>>> import numpy as np
>>> import numpy.linalg as la
>>> np.set_printoptions(precision=2, suppress=True, linewidth=160, legacy="1.25")
>>> X = np.load("case12.npy")
>>> X
array([[-2.,  1.,  1.,  1.,  1.,  1.,  1.,  1.],
       [ 1., -2.,  1.,  1.,  1.,  1.,  1.,  1.],
       [ 1.,  1., -2.,  1.,  1.,  1.,  1.,  1.],
       [ 1.,  1.,  1., -2.,  1.,  1.,  1.,  1.],
       [ 1.,  1.,  1.,  1., -2.,  1.,  1.,  1.],
       [ 1.,  1.,  1.,  1.,  1., -2.,  1.,  1.],
       [ 1.,  1.,  1.,  1.,  1.,  1., -2.,  1.],
       [ 1.,  1.,  1.,  1.,  1.,  1.,  1., -2.]])
>>> # equal to its transpose
>>> A2 = X / la.norm(X, axis=1, keepdims=True)
>>> G = A2 @ A2.T
>>> print((G - 2 * np.eye(8)).round(6).argmax(axis=1))
[1 0 0 0 0 0 0 0]
>>> np.argwhere(np.triu(np.abs(G) > 0.95, 1))
array([], shape=(0, 2), dtype=int64)
>>> print(G)
[[1.   0.18 0.18 0.18 0.18 0.18 0.18 0.18]
 [0.18 1.   0.18 0.18 0.18 0.18 0.18 0.18]
 [0.18 0.18 1.   0.18 0.18 0.18 0.18 0.18]
 [0.18 0.18 0.18 1.   0.18 0.18 0.18 0.18]
 [0.18 0.18 0.18 0.18 1.   0.18 0.18 0.18]
 [0.18 0.18 0.18 0.18 0.18 1.   0.18 0.18]
 [0.18 0.18 0.18 0.18 0.18 0.18 1.   0.18]
 [0.18 0.18 0.18 0.18 0.18 0.18 0.18 1.  ]]
>>> round(np.degrees(np.arccos(np.clip(G[3, 6], -1, 1))), 2)
79.52
>>> G[3]
array([0.18, 0.18, 0.18, 1.  , 0.18, 0.18, 0.18, 0.18])
>>> K, _ = la.qr(np.array([[0.5, -0.1, 0.1, -1.2, -1.0, -0.6],
...     [-0.2, 0.3, 1.6, 0.2, -0.9, 0.0],
...     [-1.8, 0.5, 0.6, 0.7, -0.1, -0.9],
...     [0.0, 0.3, 0.4, -0.1, -0.1, -0.8],
...     [1.0, -1.2, -0.4, 0.7, 0.8, -1.1],
...     [-0.8, 0.5, -0.8, -0.9, -0.5, -1.6]]))
>>> K
array([[-0.22, -0.17, -0.07,  0.88,  0.31, -0.21],
       [ 0.09, -0.22, -0.78,  0.15, -0.49,  0.25],
       [ 0.79,  0.45, -0.23,  0.14,  0.3 , -0.08],
       [-0.  , -0.33, -0.13, -0.15,  0.65,  0.65],
       [-0.44,  0.77, -0.09,  0.14, -0.02,  0.43],
       [ 0.35, -0.11,  0.55,  0.37, -0.38,  0.53]])
>>> (K - K.T) / 2
array([[ 0.  , -0.13, -0.43,  0.44,  0.38, -0.28],
       [ 0.13,  0.  , -0.62,  0.24, -0.63,  0.18],
       [ 0.43,  0.62,  0.  ,  0.14,  0.19, -0.32],
       [-0.44, -0.24, -0.14,  0.  ,  0.26,  0.14],
       [-0.38,  0.63, -0.19, -0.26,  0.  ,  0.4 ],
       [ 0.28, -0.18,  0.32, -0.14, -0.4 ,  0.  ]])
>>> print(np.round((K + K.T) / 2, 2) + 0)
[[-0.22 -0.04  0.36  0.44 -0.06  0.07]
 [-0.04 -0.22 -0.17 -0.09  0.14  0.07]
 [ 0.36 -0.17 -0.23  0.    0.11  0.23]
 [ 0.44 -0.09  0.   -0.15  0.4   0.51]
 [-0.06  0.14  0.11  0.4  -0.02  0.02]
 [ 0.07  0.07  0.23  0.51  0.02  0.53]]
>>> vec = np.array([2, 3, 4, 2, -1, -1])
>>> y = K @ vec
>>> c, lr = np.zeros(6), 1 / la.norm(K, 2) ** 2
>>> for i in range(4):
...     c -= lr * K.T @ (K @ c - y)
...     if i % 1 == 0: print(i, round(la.norm(K @ c - y), 2))
... 
0 0.0
1 0.0
2 0.0
3 0.0
>>> round(la.cond(K), 2)
1.0
>>> c
array([ 2.,  3.,  4.,  2., -1., -1.])
>>> A2 = K / np.sqrt((K ** 2).mean(axis=1, keepdims=True))
>>> K - K.mean(axis=1, keepdims=True)
array([[-0.31, -0.26, -0.16,  0.79,  0.22, -0.3 ],
       [ 0.26, -0.05, -0.62,  0.32, -0.32,  0.42],
       [ 0.56,  0.22, -0.46, -0.09,  0.07, -0.31],
       [-0.11, -0.45, -0.25, -0.27,  0.54,  0.53],
       [-0.57,  0.64, -0.22,  0.01, -0.15,  0.3 ],
       [ 0.13, -0.33,  0.33,  0.15, -0.6 ,  0.31]])
>>> A2[1]
array([ 0.22, -0.54, -1.92,  0.37, -1.2 ,  0.62])
>>> A = np.load("sample12.npy")
>>> A
array([[ 5, -2,  4,  1,  5,  4,  0],
       [ 0,  0,  5,  0,  0,  0, -2],
       [ 4,  0,  0,  0,  2,  0,  0],
       [ 0,  0,  0,  0,  5,  0,  0]])
>>> G = A.T @ A
>>> la.matrix_rank(G)
4
>>> print(la.svd(A, compute_uv=False) ** 2)
[111.15  29.91  14.26   5.68]
>>> G
array([[ 41, -10,  20,   5,  33,  20,   0],
       [-10,   4,  -8,  -2, -10,  -8,   0],
       [ 20,  -8,  41,   4,  20,  16, -10],
       [  5,  -2,   4,   1,   5,   4,   0],
       [ 33, -10,  20,   5,  54,  20,   0],
       [ 20,  -8,  16,   4,  20,  16,   0],
       [  0,   0, -10,   0,   0,   0,   4]])
>>> print(np.allclose(G, G.T))
True
>>> np.diag(G)
array([41,  4, 41,  1, 54, 16,  4])
>>> np.round(la.eigvalsh(G)[::-1], 2) + 0
array([111.15,  29.91,  14.26,   5.68,   0.  ,   0.  ,   0.  ])
>>> np.round(np.sort(np.abs(la.eigvals(G))), 2) + 0
array([  0.  ,   0.  ,   0.  ,   5.68,  14.26,  29.91, 111.15])
>>> G @ G
array([[ 3695, -1110,  2720,   555,  4060,  2220,  -200],
       [-1110,   348,  -896,  -174, -1240,  -696,    80],
       [ 2720,  -896,  2917,   448,  2980,  1792,  -450],
       [  555,  -174,   448,    87,   620,   348,   -40],
       [ 4060, -1240,  2980,   620,  4930,  2480,  -200],
       [ 2220,  -696,  1792,   348,  2480,  1392,  -160],
       [ -200,    80,  -450,   -40,  -200,  -160,   116]])
>>> np.trace(G)
161
>>> rng = np.random.default_rng(850140)
>>> z = rng.permutation(8)
>>> z
array([4, 7, 3, 2, 0, 1, 5, 6])
>>> A2 = X[z][:, z]
>>> A2
array([[-2.,  1.,  1.,  1.,  1.,  1.,  1.,  1.],
       [ 1., -2.,  1.,  1.,  1.,  1.,  1.,  1.],
       [ 1.,  1., -2.,  1.,  1.,  1.,  1.,  1.],
       [ 1.,  1.,  1., -2.,  1.,  1.,  1.,  1.],
       [ 1.,  1.,  1.,  1., -2.,  1.,  1.,  1.],
       [ 1.,  1.,  1.,  1.,  1., -2.,  1.,  1.],
       [ 1.,  1.,  1.,  1.,  1.,  1., -2.,  1.],
       [ 1.,  1.,  1.,  1.,  1.,  1.,  1., -2.]])
>>> np.trace(A2)
-16.0
>>> np.diag(A2)
array([-2., -2., -2., -2., -2., -2., -2., -2.])
>>> np.round(la.det(A2), 2), round(la.det(X[z]), 2)
(-10935.0, 10935.0)
